$ python -q
>>> import numpy as np
>>> from numpy import linalg as LA
>>> np.set_printoptions(precision=2, suppress=True, linewidth=120)
>>> rng = np.random.default_rng(658)
>>> idx = rng.integers(0, 2, 7)
>>> feats = np.triu((idx[:, None] == idx) & (rng.random((7, 7)) < 0.8), 1).astype(int)
>>> feats += feats.T
>>> feats
array([[0, 0, 0, 1, 0, 0, 0],
       [0, 0, 0, 1, 1, 0, 0],
       [0, 0, 0, 0, 0, 1, 0],
       [1, 1, 0, 0, 1, 0, 0],
       [0, 1, 0, 1, 0, 0, 0],
       [0, 0, 1, 0, 0, 0, 1],
       [0, 0, 0, 0, 0, 1, 0]])
>>> feats @ feats
array([[1, 1, 0, 0, 1, 0, 0],
       [1, 2, 0, 1, 1, 0, 0],
       [0, 0, 1, 0, 0, 0, 1],
       [0, 1, 0, 3, 1, 0, 0],
       [1, 1, 0, 1, 2, 0, 0],
       [0, 0, 0, 0, 0, 2, 0],
       [0, 0, 1, 0, 0, 0, 1]])
>>> np.flatnonzero(LA.matrix_power((feats != 0) + (feats.T != 0) + np.eye(7), 7)[2])
array([2, 5, 6])
>>> (feats != 0).astype(int)
array([[0, 0, 0, 1, 0, 0, 0],
       [0, 0, 0, 1, 1, 0, 0],
       [0, 0, 0, 0, 0, 1, 0],
       [1, 1, 0, 0, 1, 0, 0],
       [0, 1, 0, 1, 0, 0, 0],
       [0, 0, 1, 0, 0, 0, 1],
       [0, 0, 0, 0, 0, 1, 0]])
>>> idx = rng.permutation(7)
>>> idx
array([5, 2, 3, 4, 0, 6, 1])
>>> A2 = feats[idx][:, idx]
>>> A2
array([[0, 1, 0, 0, 0, 1, 0],
       [1, 0, 0, 0, 0, 0, 0],
       [0, 0, 0, 1, 1, 0, 1],
       [0, 0, 1, 0, 0, 0, 1],
       [0, 0, 1, 0, 0, 0, 0],
       [1, 0, 0, 0, 0, 0, 0],
       [0, 0, 1, 1, 0, 0, 0]])
>>> np.trace(A2)
np.int64(0)
>>> np.allclose(A2, feats)
False
>>> np.round(LA.det(A2), 2), round(float(LA.det(feats[idx])), 2)
(np.float64(0.0), 0.0)
>>> vals, vecs = LA.eigh(feats)
>>> x0 = np.array([4, 3, 2, 5, 4, 3, 3])
>>> (np.sign(vecs[:, -1].round(6)) == np.sign(vecs[0, -1].round(6))).astype(int)
array([1, 1, 0, 1, 1, 0, 0])
>>> round(x0 @ feats @ x0 / (x0 @ x0), 2), round(float(vals[0]), 2), round(vals[-1], 2)
(np.float64(1.86), -1.48, np.float64(2.17))
>>> np.round(vecs * np.maximum(vals, 0) @ vecs.T, 2) + 0
array([[0.38, 0.23, 0.  , 0.44, 0.23, 0.  , 0.  ],
       [0.23, 0.64, 0.  , 0.66, 0.64, 0.  , 0.  ],
       [0.  , 0.  , 0.35, 0.  , 0.  , 0.5 , 0.35],
       [0.44, 0.66, 0.  , 0.83, 0.66, 0.  , 0.  ],
       [0.23, 0.64, 0.  , 0.66, 0.64, 0.  , 0.  ],
       [0.  , 0.  , 0.5 , 0.  , 0.  , 0.71, 0.5 ],
       [0.  , 0.  , 0.35, 0.  , 0.  , 0.5 , 0.35]])
>>> np.abs(feats).sum(axis=1).max(), np.round(np.abs(vals).max(), 2)
(np.int64(3), np.float64(2.17))
>>> A2 = np.array([[2, -3, 2, -1, -2],
...     [-1, 1, 3, -1, 3],
...     [-2, -2, -1, 2, 0],
...     [2, -2, -1, 2, -2],
...     [3, -3, 0, 0, -2]])
>>> C = np.array([[0, -3, 1], [2, 3, 0], [1, 2, -2]])
>>> W0 = np.block([[A2, np.array([[-8, 3, -5], [5, 9, 4], [8, -7, 0], [3, -1, 9], [-6, -7, 2]])], [np.zeros((3, 5)), C]])
>>> W0
array([[ 2., -3.,  2., -1., -2., -8.,  3., -5.],
       [-1.,  1.,  3., -1.,  3.,  5.,  9.,  4.],
       [-2., -2., -1.,  2.,  0.,  8., -7.,  0.],
       [ 2., -2., -1.,  2., -2.,  3., -1.,  9.],
       [ 3., -3.,  0.,  0., -2., -6., -7.,  2.],
       [ 0.,  0.,  0.,  0.,  0.,  0., -3.,  1.],
       [ 0.,  0.,  0.,  0.,  0.,  2.,  3.,  0.],
       [ 0.,  0.,  0.,  0.,  0.,  1.,  2., -2.]])
>>> x0 = np.array([8, 5, 8, 9, 6, 9, 1, 5])
>>> target = W0 @ x0
>>> coef, lr = np.zeros(8), 1 / LA.norm(W0, 2) ** 2
>>> for i in range(60):
...     coef -= lr * W0.T @ (W0 @ coef - target)
...     if i % 10 == 0: print(i, round(LA.norm(W0 @ coef - target), 2))
... 
0 21.78
10 8.8
20 6.91
30 5.72
40 5.01
50 4.6
>>> np.round(LA.cond(W0), 2)
np.float64(89.62)
>>> coef
array([-0.77,  0.12,  2.22, -0.15,  3.13,  7.96,  1.93,  7.14])
>>> Q, r_ = LA.qr(W0)
>>> np.round(Q.T @ Q, 2) + 0
array([[1., 0., 0., 0., 0., 0., 0., 0.],
       [0., 1., 0., 0., 0., 0., 0., 0.],
       [0., 0., 1., 0., 0., 0., 0., 0.],
       [0., 0., 0., 1., 0., 0., 0., 0.],
       [0., 0., 0., 0., 1., 0., 0., 0.],
       [0., 0., 0., 0., 0., 1., 0., 0.],
       [0., 0., 0., 0., 0., 0., 1., 0.],
       [0., 0., 0., 0., 0., 0., 0., 1.]])
>>> np.round(Q @ r_, 2) + 0
array([[ 2., -3.,  2., -1., -2., -8.,  3., -5.],
       [-1.,  1.,  3., -1.,  3.,  5.,  9.,  4.],
       [-2., -2., -1.,  2.,  0.,  8., -7.,  0.],
       [ 2., -2., -1.,  2., -2.,  3., -1.,  9.],
       [ 3., -3.,  0.,  0., -2., -6., -7.,  2.],
       [ 0.,  0.,  0.,  0.,  0.,  0., -3.,  1.],
       [ 0.,  0.,  0.,  0.,  0.,  2.,  3.,  0.],
       [ 0.,  0.,  0.,  0.,  0.,  1.,  2., -2.]])
>>> round(float(np.trace(Q @ Q.T)), 2)
8.0
>>> np.allclose(r_.T @ r_, W0.T @ W0)
True
>>> A2 = LA.inv(W0)
>>> np.allclose(A2, W0.T)
False
>>> np.round(LA.cond(W0), 2)
np.float64(89.62)
>>> np.round(LA.inv(A2), 2) + 0
array([[ 2., -3.,  2., -1., -2., -8.,  3., -5.],
       [-1.,  1.,  3., -1.,  3.,  5.,  9.,  4.],
       [-2., -2., -1.,  2.,  0.,  8., -7.,  0.],
       [ 2., -2., -1.,  2., -2.,  3., -1.,  9.],
       [ 3., -3.,  0.,  0., -2., -6., -7.,  2.],
       [ 0.,  0.,  0.,  0.,  0.,  0., -3.,  1.],
       [ 0.,  0.,  0.,  0.,  0.,  2.,  3.,  0.],
       [ 0.,  0.,  0.,  0.,  0.,  1.,  2., -2.]])
>>> round(LA.slogdet(W0)[0], 2)
np.float64(-1.0)
>>> M = np.loadtxt("block16.csv", delimiter=",")
>>> M
array([[-1.08, -3.92,  1.98, -1.9 ],
       [ 5.98,  4.14,  2.07,  7.98],
       [-5.94, -1.94, -4.97, -5.88],
       [-2.06,  2.04, -3.03, -1.98],
       [ 3.93,  4.  , -0.13,  6.05],
       [-2.94,  2.1 , -4.67, -2.04],
       [-0.08,  2.15, -1.17,  0.12],
       [-7.21, -2.  , -7.13, -6.15],
       [-3.97, -4.1 , -0.21, -5.87]])
>>> left, sigma, vt = LA.svd(M)
>>> sigma
array([22.04,  9.92,  2.33,  0.18])
>>> np.argmax(sigma[:-1] / (sigma[1:] + 1e-6)) + 1
np.int64(3)
>>> A2 = left[:, :3] @ np.diag(sigma[:3]) @ vt[:3]
>>> LA.matrix_rank(M, rtol=0.05)
np.int64(3)
>>> A2 = M + rng.integers(-2, 3, (9, 3)) @ rng.integers(-2, 3, (3, 4))
>>> A2
array([[ -2.08,  -7.92,   2.98,  -7.9 ],
       [  8.98,   0.14,   4.07,   4.98],
       [ -1.94,  -1.94,  -2.97,  -3.88],
       [  0.94,   2.04,  -1.03,  -0.98],
       [  5.93,   2.  ,   1.87,   4.05],
       [ -2.94,  -3.9 ,  -3.67,  -9.04],
       [ -0.08,   4.15,  -0.17,   1.12],
       [ -7.21,  -6.  ,  -5.13, -12.15],
       [ -2.97,  -4.1 ,   0.79,  -5.87]])
>>> LA.matrix_rank(A2 - M, tol=1e-8)
np.int64(3)
>>> np.abs(A2 - M).sum(axis=1)
array([12., 12.,  8.,  6.,  8., 14.,  4., 12.,  2.])
>>> np.round(LA.svd(A2 - M, compute_uv=False), 2) + 0
array([15.31,  7.52,  2.24,  0.  ])
